$ python3 -q
>>> import numpy as np
>>> import numpy.linalg as la
>>> np.set_printoptions(suppress=True, linewidth=120)
>>> mat = np.array([[2, 2, 2, 2, 2],
...     [2, 4, 4, 4, 4],
...     [2, 4, 6, 6, 6],
...     [2, 4, 6, 8, 8],
...     [2, 4, 6, 8, 10]])
>>> x0 = np.ones(5)
>>> for _ in range(3):
...     x0 = mat @ x0
...     x0 /= la.norm(x0)
...     print(round(x0 @ mat @ x0, 4))
... 
24.6557
24.6867
24.6871
>>> np.round(la.eigvalsh(mat)[-1], 4)
np.float64(24.6871)
>>> out = la.inv(mat)
>>> mat @ out
array([[1., 0., 0., 0., 0.],
       [0., 1., 0., 0., 0.],
       [0., 0., 1., 0., 0.],
       [0., 0., 0., 1., 0.],
       [0., 0., 0., 0., 1.]])
>>> round(float(la.det(mat) * la.det(out)), 4)
1.0
>>> np.round(la.det(mat) * out, 4)
array([[ 32., -16.,   0.,   0.,   0.],
       [-16.,  32., -16.,   0.,   0.],
       [  0., -16.,  32., -16.,   0.],
       [  0.,   0., -16.,  32., -16.],
       [  0.,   0.,   0., -16.,  16.]])
>>> np.allclose(out, mat.T)
False
>>> Q, Rm = la.qr(mat)
>>> np.allclose(Rm.T @ Rm, mat.T @ mat)
True
>>> np.round(Q.T @ Q, 4) + 0
array([[1., 0., 0., 0., 0.],
       [0., 1., 0., 0., 0.],
       [0., 0., 1., 0., 0.],
       [0., 0., 0., 1., 0.],
       [0., 0., 0., 0., 1.]])
>>> np.round(np.abs(np.diag(Rm)), 4)
array([4.4721, 1.7889, 1.7321, 1.633 , 1.4142])
>>> np.round(abs(Rm[0, 0]), 4), np.round(la.norm(mat[:, 0]), 4)
(np.float64(4.4721), np.float64(4.4721))
